$ python -q
>>> import numpy as np
>>> np.set_printoptions(precision=2, suppress=True, linewidth=160, floatmode="fixed")
>>> m1 = np.load("block19.npy")
>>> print(m1)
[[  0   0   0]
 [ 33  32  31]
 [  1   0   0]
 [  0   0   0]
 [ 86  87  82]
 [  0   1   0]
 [ 99 104  97]
 [  0  18  10]
 [ 49  10  19]
 [ 76  62  62]
 [  0   0   0]
 [ 71  34  41]
 [ 11  39  31]
 [ 70  78  72]
 [  0   0   0]
 [  0   0   0]
 [ 18  10  12]
 [  0   0   0]
 [  9  34  27]
 [ 15  18  17]]
>>> # rows 0 and 3 are equal
>>> print(np.count_nonzero(m1))
37
>>> print(m1.mean(axis=0))
[26.90 26.35 25.05]
>>> print(m1 - m1[0])
[[  0   0   0]
 [ 33  32  31]
 [  1   0   0]
 [  0   0   0]
 [ 86  87  82]
 [  0   1   0]
 [ 99 104  97]
 [  0  18  10]
 [ 49  10  19]
 [ 76  62  62]
 [  0   0   0]
 [ 71  34  41]
 [ 11  39  31]
 [ 70  78  72]
 [  0   0   0]
 [  0   0   0]
 [ 18  10  12]
 [  0   0   0]
 [  9  34  27]
 [ 15  18  17]]
>>> np.linalg.rank(m1)
Traceback (most recent call last):
  File "<python-input-8>", line 1, in <module>
    np.linalg.rank(m1)
    ^^^^^^^^^^^^^^
AttributeError: module 'numpy.linalg' has no attribute 'rank'
>>> U, sv, VT = np.linalg.svd(m1)
>>> print(np.argmax(sv[:-1] / (sv[1:] + 1e-6)) + 1)
2
>>> B = U[:, :2] @ np.diag(sv[:2]) @ VT[:2]
>>> print(round(float(np.linalg.norm(m1 - B) / np.linalg.norm(m1)), 2))
0.01
>>> print(np.linalg.matrix_rank(B))
2
>>> print(np.linalg.matrix_rank(m1, rtol=0.05))
2
>>> feats = np.loadtxt("sample2.csv", delimiter=",")
>>> print(feats)
[[  1.00   1.00   2.00]
 [  5.00   3.00   3.00]
 [-14.00  -8.00  -7.00]]
>>> gram = feats.T @ feats
>>> print(np.round(np.linalg.eigvalsh(gram)[::-1], 2) + 0)
[356.08   1.92   0.00]
>>> print(np.trace(gram), (feats ** 2).sum())
358.0 358.0
>>> print((feats @ feats.T).shape)
(3, 3)
>>> print(np.linalg.matrix_rank(gram))
2
>>> print(round(float(np.linalg.eigvals(feats).sum().real), 2))
-3.0
>>> print(np.round(np.poly(feats), 2) + 0)
[ 1.00  3.00 22.00  0.00]
>>> print(np.round(np.linalg.eigvals(feats), 2) + 0)
[-1.50+4.44j -1.50-4.44j  0.00+0.00j]
>>> print(np.einsum("ii->", feats))
-3.0
>>> print(np.einsum("ij,ji->", feats, feats))
-35.0
>>> print(round(np.linalg.det(feats[::-1]), 2))
-0.0
>>> rng = np.random.default_rng(263740)
>>> z = rng.permutation(3)
>>> print(z)
[1 2 0]
>>> B = feats[z][:, z]
>>> print(round(np.linalg.det(B), 2), round(np.linalg.det(feats[z]), 2))
0.0 0.0
>>> print(np.round(np.sort(np.abs(np.linalg.eigvals(B))), 2) + 0)
[0.00 4.69 4.69]
